$ python3 -q
>>> import numpy as np
>>> np.set_printoptions(suppress=True, linewidth=200)
>>> X = np.load("out18.npy")
>>> X.round(2)
array([[ 9.33,  2.85,  2.21],
       [ 7.92, -4.13, -4.51],
       [ 5.14,  6.3 ,  5.83],
       [ 0.97, -7.09, -6.98],
       [ 4.49,  6.53,  6.1 ],
       [ 9.27,  2.95,  2.31],
       [-6.44, -5.67, -5.14],
       [ 9.14,  3.17,  2.53],
       [-8.19, -4.35, -3.75],
       [-8.4 ,  3.62,  4.04],
       [-1.35, -7.13, -6.88],
       [ 8.86, -3.04, -3.51],
       [-0.17, -7.16, -6.98],
       [ 9.46,  2.59,  1.95],
       [ 7.34,  5.08,  4.5 ],
       [-7.92,  4.12,  4.5 ],
       [ 9.84, -0.96, -1.53],
       [ 9.84, -0.93, -1.51]])
>>> lab = X[:, 0] > np.median(X[:, 0])
>>> r0 = X[lab].mean(axis=0) - X[~lab].mean(axis=0)
>>> np.argsort(-np.abs(r0).round(6), kind="stable")
array([0, 1, 2])
>>> lab.astype(int)
array([1, 1, 0, 0, 0, 1, 0, 1, 0, 0, 0, 1, 0, 1, 1, 0, 1, 1])
>>> W = np.array([[2, 2], [3, 0], [2, 2]])
>>> beta = np.array([7, 1])
>>> H = np.maximum(X @ W + beta, 0)
>>> (H > 0).astype(int)
array([[1, 1],
       [1, 1],
       [1, 1],
       [0, 0],
       [1, 1],
       [1, 1],
       [0, 0],
       [1, 1],
       [0, 0],
       [1, 0],
       [0, 0],
       [1, 1],
       [0, 0],
       [1, 1],
       [1, 1],
       [1, 0],
       [1, 1],
       [1, 1]])
>>> np.linalg.matrix_rank(H)
np.int64(2)
>>> np.round((H > 0).mean(axis=0), 2)
array([0.72, 0.61])
>>> cent = np.array([[2, 0], [2, 3]])
>>> (H @ cent).round(6).argmax(axis=1)
array([0, 1, 0, 0, 0, 0, 0, 0, 0, 0, 0, 0, 0, 0, 0, 0, 0, 0])
>>> [round(float(x), 2) for x in np.linalg.svd(X, compute_uv=False)[:3]]
[33.16, 26.46, 0.0]
>>> np.round(np.linalg.norm(X, 2) / np.linalg.norm(X), 2)
np.float64(0.78)
>>> np.argsort(-np.linalg.norm(X, axis=0).round(6), kind="stable")[:3]
array([0, 1, 2])
>>> rng = np.random.default_rng(34)
>>> lab = rng.integers(0, 2, 9)
>>> m1 = np.array([[-1, -5, -6, -7, -2, 1, 8, -6, 4],
...     [5, -2, -2, -3, 1, 4, -4, -6, 2],
...     [-6, -9, -8, -8, 2, -4, 9, -7, -2],
...     [2, 0, 5, -9, 4, -8, 8, 7, 1],
...     [6, 3, -9, 8, 1, -1, -2, -3, -3],
...     [-8, -4, -1, -1, 2, -4, 6, -7, -6],
...     [-9, 0, 7, -3, 9, 1, 5, -3, -7],
...     [1, -3, -9, 5, -7, 1, -4, -7, 9],
...     [1, 6, 3, 8, -2, -1, 2, -2, -8]]) * (lab[:, None] == lab)
>>> m1
array([[-1, -5, -6,  0, -2,  1,  8,  0,  4],
       [ 5, -2, -2,  0,  1,  4, -4,  0,  2],
       [-6, -9, -8,  0,  2, -4,  9,  0, -2],
       [ 0,  0,  0, -9,  0,  0,  0,  7,  0],
       [ 6,  3, -9,  0,  1, -1, -2,  0, -3],
       [-8, -4, -1,  0,  2, -4,  6,  0, -6],
       [-9,  0,  7,  0,  9,  1,  5,  0, -7],
       [ 0,  0,  0,  5,  0,  0,  0, -7,  0],
       [ 1,  6,  3,  0, -2, -1,  2,  0, -8]])
>>> m1 @ m1
array([[ -76,   83,  149,    0,   49,    5,   16,    0,  -90],
       [   9,   -4,  -45,    0,  -47,  -18,   36,    0,    5],
       [ -30,  130,  161,    0,   66,   15,  -71,    0,  -55],
       [   0,    0,    0,  116,    0,    0,    0, -112,    0],
       [  92,   34,   -1,    0,  -40,   58,  -69,    0,   89],
       [ -22,   43,   74,    0,   70,    6,  -67,    0,  -14],
       [ -39,  -37,  -70,    0,  102,  -38,  -10,    0,  -62],
       [   0,    0,    0,  -80,    0,    0,    0,   84,    0],
       [ -19,  -94,  -33,    0,   40,   29,    3,    0,   72]])
>>> vec = np.array([-2, 9, -4, -3, -2, -4, -8, -4, -1])
>>> np.einsum("ij,j->i", m1, vec)
array([-87,  -8, -95,  -1,  72, -46, -65,  13,  40])
>>> lab = rng.permutation(9)
>>> lab
array([2, 4, 5, 8, 6, 0, 7, 1, 3])
>>> M2 = m1[lab][:, lab]
>>> np.trace(M2)
np.int64(-33)
